$ python -q
>>> import numpy as np
>>> np.set_printoptions(precision=2, suppress=True, linewidth=100, legacy="1.25")
>>> data = np.loadtxt("data.csv", delimiter=",")
>>> data
array([[ 0.37, -1.03,  1.41,  1.66],
       [-2.  , -0.68,  1.42, -1.39],
       [-0.19, -2.12, -1.27, -0.54],
       [-1.48,  0.06, -1.25,  1.57]])
>>> P = np.triu(np.array([[2, 0, 3, 1], [1, 0, 0, 1], [2, 2, 2, 1], [2, 1, 2, 1]]), 1) + np.eye(4)
>>> out = P @ data @ np.linalg.inv(P)
>>> np.round(np.trace(out), 2), np.round(np.trace(data), 2)
(-0.01, -0.01)
>>> P @ data - data @ P
array([[-2.05, -6.3 , -6.17, -0.8 ],
       [-1.48,  0.06,  4.75,  2.83],
       [-1.48,  0.06, -0.68,  5.15],
       [ 0.  ,  0.  ,  4.44,  2.67]])
>>> data.shape
(4, 4)
>>> np.count_nonzero(data)
16
>>> data.sum(axis=1)
array([ 2.41, -2.65, -4.12, -1.1 ])
>>> round(float(np.linalg.norm(data)), 2)
5.2
>>> data[4]
Traceback (most recent call last):
  File "<python-input-12>", line 1, in <module>
    data[4]
    ~~~~^^^
IndexError: index 4 is out of bounds for axis 0 with size 4
>>> data.sum(axis=0)
array([-3.3 , -3.77,  0.31,  1.3 ])
>>> u = np.array([-4, 0, 6, -4])
>>> out = data + np.outer(u, np.eye(4)[0])
>>> round(np.linalg.det(out) / np.linalg.det(data), 2), np.round(1 + np.linalg.solve(data, u)[0], 2)
(2.22, 2.22)
>>> np.linalg.matrix_rank(np.linalg.inv(out) - np.linalg.inv(data), tol=1e-8)
1
>>> mat = np.load("m.npy")
>>> mat
array([[-0.95, -2.  ,  2.  ],
       [ 2.  ,  3.05,  1.  ],
       [-1.  , -2.  ,  2.05]])
>>> u = np.array([2, -2, -2])
>>> out = mat + np.outer(u, np.eye(3)[0])
>>> round(np.linalg.det(out) / np.linalg.det(mat), 2), round(float(1 + np.linalg.solve(mat, u)[0]), 2)
(71.64, 71.64)
>>> out
array([[ 1.05, -2.  ,  2.  ],
       [ 0.  ,  3.05,  1.  ],
       [-3.  , -2.  ,  2.05]])
>>> E = np.load("run3.npy")
>>> E
array([[ 2.5 , -1.58, -2.3 , -2.12],
       [ 1.32, -1.26, -0.99, -1.75],
       [ 2.62, -2.59, -1.98, -3.42],
       [ 0.21, -2.  ,  0.6 , -2.59],
       [ 2.41, -0.57, -2.6 , -0.8 ],
       [ 2.6 , -2.56, -2.  , -3.39],
       [ 2.43, -0.61, -2.59, -0.79],
       [ 0.1 , -1.01,  0.27, -1.27],
       [ 0.09, -0.99,  0.27, -1.29],
       [ 0.08, -0.96,  0.33, -1.3 ],
       [ 2.49, -1.63, -2.3 , -2.11],
       [ 2.36, -0.58, -2.62, -0.8 ],
       [ 1.18, -0.29, -1.27, -0.39],
       [ 2.6 , -2.62, -1.99, -3.41],
       [ 0.08, -1.03,  0.27, -1.28],
       [ 0.07, -0.99,  0.25, -1.33]])
>>> C2 = np.cov(E, rowvar=False)
>>> C2.shape
(4, 4)
>>> E.std(axis=0)
array([1.11, 0.74, 1.23, 0.96])
>>> np.argsort(-E.std(axis=0).round(6), kind="stable")
array([2, 0, 3, 1])
>>> np.median(E, axis=0)
array([ 1.84, -1.02, -1.62, -1.31])
>>> C2
array([[ 1.32, -0.3 , -1.42, -0.42],
       [-0.3 ,  0.58,  0.11,  0.76],
       [-1.42,  0.11,  1.63,  0.17],
       [-0.42,  0.76,  0.17,  0.99]])
>>> E @ E
Traceback (most recent call last):
  File "<python-input-32>", line 1, in <module>
    E @ E
    ~~^~~
ValueError: matmul: Input operand 1 has a mismatch in its core dimension 0, with gufunc signature (n?,k),(k,m?)->(n?,m?) (size 16 is different from 4)
>>> C2 = E.T @ E
>>> np.allclose(C2, C2.T)
True
>>> C2
array([[ 53.33, -35.33, -48.34, -46.79],
       [-35.33,  36.95,  26.46,  48.6 ],
       [-48.34,  26.46,  46.14,  35.16],
       [-46.79,  48.6 ,  35.16,  63.96]])
>>> np.linalg.svd(E, compute_uv=False) ** 2
array([172.65,  27.71,   0.01,   0.01])
>>> feats = np.loadtxt("block4.csv", delimiter=",")
>>> feats
array([[ 0., -2., -2., -3.],
       [ 0.,  0.,  3.,  3.],
       [ 0.,  0.,  0.,  0.],
       [ 0.,  0.,  0.,  0.]])
>>> # rank 2
>>> left, sig, Vt = np.linalg.svd(feats)
>>> np.argmax(sig[:-1] / (sig[1:] + 1e-6)) + 1
2
>>> out = left[:, :2] @ np.diag(sig[:2]) @ Vt[:2]
>>> round(float(np.abs(feats - out).max()), 2)
0.0
>>> round(float(np.linalg.norm(feats - out, 2)), 2), sig[2]
(0.0, 0.0)
>>> np.linalg.matrix_rank(out)
2
>>> np.unique(feats.round(6), axis=0).shape
(3, 4)
>>> np.abs(np.diag(np.linalg.qr(feats)[1])) > 1e-9
array([False, False, False, False])
>>> np.round(feats @ np.linalg.pinv(feats) @ feats, 2) + 0
array([[ 0., -2., -2., -3.],
       [ 0.,  0.,  3.,  3.],
       [ 0.,  0.,  0.,  0.],
       [ 0.,  0.,  0.,  0.]])
>>> np.allclose(feats[:-1].T @ np.linalg.lstsq(feats[:-1].T, feats[-1])[0], feats[-1])
True
>>> round(np.trace(np.linalg.pinv(feats) @ feats), 2)
2.0
>>> P = np.triu(np.array([[-3, -2, -2, 3], [-2, -2, -2, 2], [1, 0, 3, -2], [3, 0, -3, 0]]), 1) + np.eye(4)
>>> out = P @ feats @ np.linalg.inv(P)
>>> np.trace(out), np.trace(feats)
(0.0, 0.0)
>>> np.poly(out)
array([1., 0., 0., 0., 0.])
>>> np.linalg.matrix_rank(out)
2
>>> out
array([[  0.,  -2., -12., -29.],
       [  0.,   0.,   3.,   9.],
       [  0.,   0.,   0.,   0.],
       [  0.,   0.,   0.,   0.]])
>>> P @ feats - feats @ P
array([[  0.,   0., -10.,  -6.],
       [  0.,   0.,   0.,   6.],
       [  0.,   0.,   0.,   0.],
       [  0.,   0.,   0.,   0.]])
>>> round(float(np.linalg.det(out)), 2)
0.0
>>> round(np.linalg.norm(out, 2) / np.linalg.norm(out), 2)
1.0
>>> np.linalg.matrix_rank(out, rtol=0.1)
1
>>> np.argsort(-np.linalg.norm(feats, axis=0).round(6), kind="stable")[:3]
array([3, 2, 1])
>>> round(np.linalg.norm(feats, 2) / np.linalg.norm(feats), 2)
0.96
>>> [round(float(x), 2) for x in np.linalg.svd(feats, compute_uv=False)[:3]]
[5.7, 1.58, 0.0]
>>> np.linalg.cond(feats) > 100
True
>>> np.linalg.matrix_rank(feats, rtol=0.1)
2
>>> arr = np.load("test7.npy")
>>> arr
array([[ 0.3 , -0.15,  0.36,  0.17, -0.17],
       [-0.15,  0.07, -0.18, -0.08,  0.08],
       [ 0.36, -0.18,  0.44,  0.21, -0.21],
       [ 0.17, -0.08,  0.21,  0.1 , -0.1 ],
       [-0.17,  0.08, -0.21, -0.1 ,  0.1 ]])
>>> u = np.array([1, 0])
>>> np.cross(arr[0, :3], arr[1, :3])
array([0., 0., 0.])
>>> np.array([np.convolve(row, u, "same") for row in arr])
array([[ 0.3 , -0.15,  0.36,  0.17, -0.17],
       [-0.15,  0.07, -0.18, -0.08,  0.08],
       [ 0.36, -0.18,  0.44,  0.21, -0.21],
       [ 0.17, -0.08,  0.21,  0.1 , -0.1 ],
       [-0.17,  0.08, -0.21, -0.1 ,  0.1 ]])
>>> np.polyval(u, arr[0])
array([ 0.3 , -0.15,  0.36,  0.17, -0.17])
>>> np.linalg.matrix_rank(arr, rtol=0.1)
1
>>> round(np.linalg.norm(arr, 2) / np.linalg.norm(arr), 2)
1.0
>>> feats.ravel(order="F")
array([ 0.,  0.,  0.,  0., -2.,  0.,  0.,  0., -2.,  3.,  0.,  0., -3.,  3.,  0.,  0.])
>>> blk = feats.reshape(4, 2, -1)
>>> blk.shape
(4, 2, 2)
>>> vals, evecs = np.linalg.eigh(arr)
>>> x0 = np.array([-3, -3, 0, -3, -3])
>>> np.round(np.linalg.eigvalsh(arr[1:, 1:]), 2) + 0
array([0. , 0. , 0. , 0.7])
>>> round(x0 @ arr @ x0 / (x0 @ x0), 2), np.round(vals[0], 2), np.round(vals[-1], 2)
(0.02, -0.0, 1.0)
>>> evecs * np.abs(vals) @ evecs.T
array([[ 0.3 , -0.15,  0.36,  0.17, -0.17],
       [-0.15,  0.07, -0.18, -0.08,  0.08],
       [ 0.36, -0.18,  0.44,  0.21, -0.21],
       [ 0.17, -0.08,  0.21,  0.1 , -0.1 ],
       [-0.17,  0.08, -0.21, -0.1 ,  0.1 ]])
>>> evecs * np.maximum(vals, 0) @ evecs.T
array([[ 0.3 , -0.15,  0.36,  0.17, -0.17],
       [-0.15,  0.07, -0.18, -0.08,  0.08],
       [ 0.36, -0.18,  0.44,  0.21, -0.21],
       [ 0.17, -0.08,  0.21,  0.1 , -0.1 ],
       [-0.17,  0.08, -0.21, -0.1 ,  0.1 ]])
>>> (np.sign(evecs[:, -1].round(6)) == np.sign(evecs[0, -1].round(6))).astype(int)
array([1, 0, 1, 1, 0])
>>> A = np.array([[1, -5, 3, 3], [7, 5, 1, 4], [2, 7, 2, 2]])
>>> A[-1] = A[0] + 2 * A[1]
>>> A
array([[ 1, -5,  3,  3],
       [ 7,  5,  1,  4],
       [15,  5,  5, 11]])
>>> # rank 2
>>> C2 = A.T @ A
>>> np.linalg.matrix_rank(C2)
2
>>> np.allclose(C2, C2.T)
True
>>> np.trace(C2), (A ** 2).sum()
(531, 531)
>>> (A @ A.T).shape
(3, 3)
